$ python3 -q
>>> import numpy as np
>>> import numpy.linalg as la
>>> np.set_printoptions(precision=2, suppress=True, linewidth=140, legacy="1.25")
>>> F = np.array([[-0.5, -3.0, 1.1],
...     [0.0, -0.3, 0.6],
...     [0.2, -1.0, -2.5],
...     [-0.7, 0.4, -0.9],
...     [0.5, 0.5, -1.2]])
>>> r0, r1 = F[1], F[3]
>>> round(float(r0 @ r0), 2)
0.45
>>> r0 @ r1
-0.66
>>> p = (r0 @ r1) / (r0 @ r0) * r0
>>> np.outer(r0, r1)
array([[-0.  ,  0.  , -0.  ],
       [ 0.21, -0.12,  0.27],
       [-0.42,  0.24, -0.54]])
>>> round((r1 - p) @ r0, 2)
-0.0
>>> r1 - p
array([-0.7 , -0.04, -0.02])
>>> W0 = np.array([[7.0, -8.0, -5.0, 4.0],
...     [4.0, -5.0, -4.0, 3.0],
...     [-2.0, 4.0, 4.0, -2.0],
...     [-4.0, 6.0, 4.0, -2.0]])
>>> la.cond(W0) > 100
True
>>> la.matrix_rank(W0, rtol=0.1)
2
>>> np.round(la.svd(W0, compute_uv=False), 2) + 0
array([18.09,  1.94,  1.  ,  0.  ])
>>> np.zeros(4, 4)
Traceback (most recent call last):
  File "<python-input-15>", line 1, in <module>
    np.zeros(4, 4)
    ~~~~~~~~^^^^^^
TypeError: Cannot interpret '4' as a data type
>>> np.diff(W0, axis=0)
array([[-3.,  3.,  1., -1.],
       [-6.,  9.,  8., -5.],
       [-2.,  2.,  0.,  0.]])
>>> m1 = np.load("arr.npy")
>>> m1
array([[ 24.18,  24.18,   6.89,  -6.67],
       [ 18.04,  18.04,   5.15,  -4.59],
       [ 14.11,  14.11,   4.09,  -3.33],
       [  9.68,   9.68,   2.93,  -2.  ],
       [  8.64,   8.64,   2.66,  -1.7 ],
       [  4.52,   4.52,   1.63,  -0.65],
       [  0.06,   0.06,   0.05,   0.  ],
       [ -0.16,  -0.16,  -0.18,   0.  ],
       [ -0.61,  -0.61,  -1.04,   0.07],
       [ -4.46,  -4.46,  -7.62,   2.81],
       [ -9.11,  -9.11, -13.02,   6.05]])
>>> D = la.norm(m1[:, None] - m1[None], axis=-1)
>>> D.mean(axis=1).argmax()
0
>>> D[4].round(6).argsort(kind="stable")[:4]
array([4, 3, 5, 2])
>>> la.norm(m1 - m1.mean(axis=0), axis=1)
array([27.33, 18.26, 12.5 ,  6.13,  4.69,  2.47,  8.31,  8.62,  9.33, 16.99, 25.93])
>>> D[:5, :5]
array([[ 0.  ,  9.1 , 14.89, 21.4 , 22.93],
       [ 9.1 ,  0.  ,  5.8 , 12.31, 13.83],
       [14.89,  5.8 ,  0.  ,  6.51,  8.03],
       [21.4 , 12.31,  6.51,  0.  ,  1.53],
       [22.93, 13.83,  8.03,  1.53,  0.  ]])
>>> D.shape
(11, 11)
>>> r0 = np.array([-5, -1, 0])
>>> np.cross(m1[6, :3], m1[10, :3])
array([-0.33,  0.33,  0.  ])
>>> np.convolve(m1[6], r0)
array([-0.3 , -0.36, -0.31, -0.05,  0.  ,  0.  ])
>>> X = np.load("sample2.npy")
>>> X
array([[3., 0., 2., 0.],
       [0., 3., 0., 0.],
       [2., 0., 3., 0.],
       [0., 0., 0., 3.]])
>>> Uu, sv, Vt = la.svd(W0)
>>> sv.round(2) + 0
array([18.09,  1.94,  1.  ,  0.  ])
>>> np.argmax(sv[:-1] / (sv[1:] + 1e-6)) + 1
3
>>> other = Uu[:, :3] @ np.diag(sv[:3]) @ Vt[:3]
>>> round(la.norm(W0 - other, 2), 2), round(float(sv[3]), 2)
(0.0, 0.0)
>>> round(np.abs(W0 - other).max(), 2)
0.0
>>> la.matrix_rank(other)
3
>>> X.mean(axis=0)
array([1.25, 0.75, 1.25, 0.75])
>>> X - X[0]
array([[ 0.,  0.,  0.,  0.],
       [-3.,  3., -2.,  0.],
       [-1.,  0.,  1.,  0.],
       [-3.,  0., -2.,  3.]])
>>> X[:, 4]
Traceback (most recent call last):
  File "<python-input-39>", line 1, in <module>
    X[:, 4]
    ~^^^^^^
IndexError: index 4 is out of bounds for axis 1 with size 4
>>> la.svd(X, compute_uv=False)
array([5., 3., 3., 1.])
>>> round(float(la.norm(X)), 2)
6.63
>>> ev, V = la.eigh(X)
>>> la.eigvalsh(X @ X)
array([ 1.,  9.,  9., 25.])
>>> np.abs(V[:, -1]).round(6).argmax()
0
>>> ev.sum(), np.trace(X)
(12.0, 12.0)
>>> np.unique(ev.round(6) + 0, return_counts=True)[1]
array([1, 2, 1])
>>> la.eigvalsh(X + 4 * np.eye(4))
array([5., 7., 7., 9.])
>>> np.round(V.T @ V, 2) + 0
array([[1., 0., 0., 0.],
       [0., 1., 0., 0.],
       [0., 0., 1., 0.],
       [0., 0., 0., 1.]])
>>> np.round(V.T @ X @ V, 2) + 0
array([[1., 0., 0., 0.],
       [0., 3., 0., 0.],
       [0., 0., 3., 0.],
       [0., 0., 0., 5.]])
>>> np.abs(V[:, -1])
array([0.71, 0.  , 0.71, 0.  ])
>>> cov = X.T @ X
>>> np.diag(cov)
array([13.,  9., 13.,  9.])
>>> la.svd(X, compute_uv=False) ** 2
array([25.,  9.,  9.,  1.])
>>> other = la.inv(X)
>>> la.det(X) * other
array([[ 27.,   0., -18.,   0.],
       [  0.,  15.,   0.,   0.],
       [-18.,   0.,  27.,   0.],
       [  0.,   0.,   0.,  15.]])
>>> np.round(X @ other, 2) + 0
array([[1., 0., 0., 0.],
       [0., 1., 0., 0.],
       [0., 0., 1., 0.],
       [0., 0., 0., 1.]])
>>> (np.abs(other) > 1e-9).astype(int)
array([[1, 0, 1, 0],
       [0, 1, 0, 0],
       [1, 0, 1, 0],
       [0, 0, 0, 1]])
>>> round(float(la.cond(X)), 2)
5.0
>>> O, _ = la.qr(np.array([[-0.6, -0.2, -0.3, -0.5],
...     [1.0, -1.0, 1.9, -0.6],
...     [1.7, -0.9, 0.9, 1.8],
...     [-1.6, 0.3, 0.1, -0.4]]))
>>> ev = np.array([0, -2, 0, 0])
>>> J = O @ np.diag(ev) @ O.T
>>> J
array([[-0.58, -0.73, -0.23, -0.48],
       [-0.73, -0.93, -0.29, -0.61],
       [-0.23, -0.29, -0.09, -0.19],
       [-0.48, -0.61, -0.19, -0.4 ]])
>>> la.matrix_rank(J, rtol=0.1)
1
>>> [round(float(x), 2) for x in la.svd(J, compute_uv=False)[:3]]
[2.0, 0.0, 0.0]
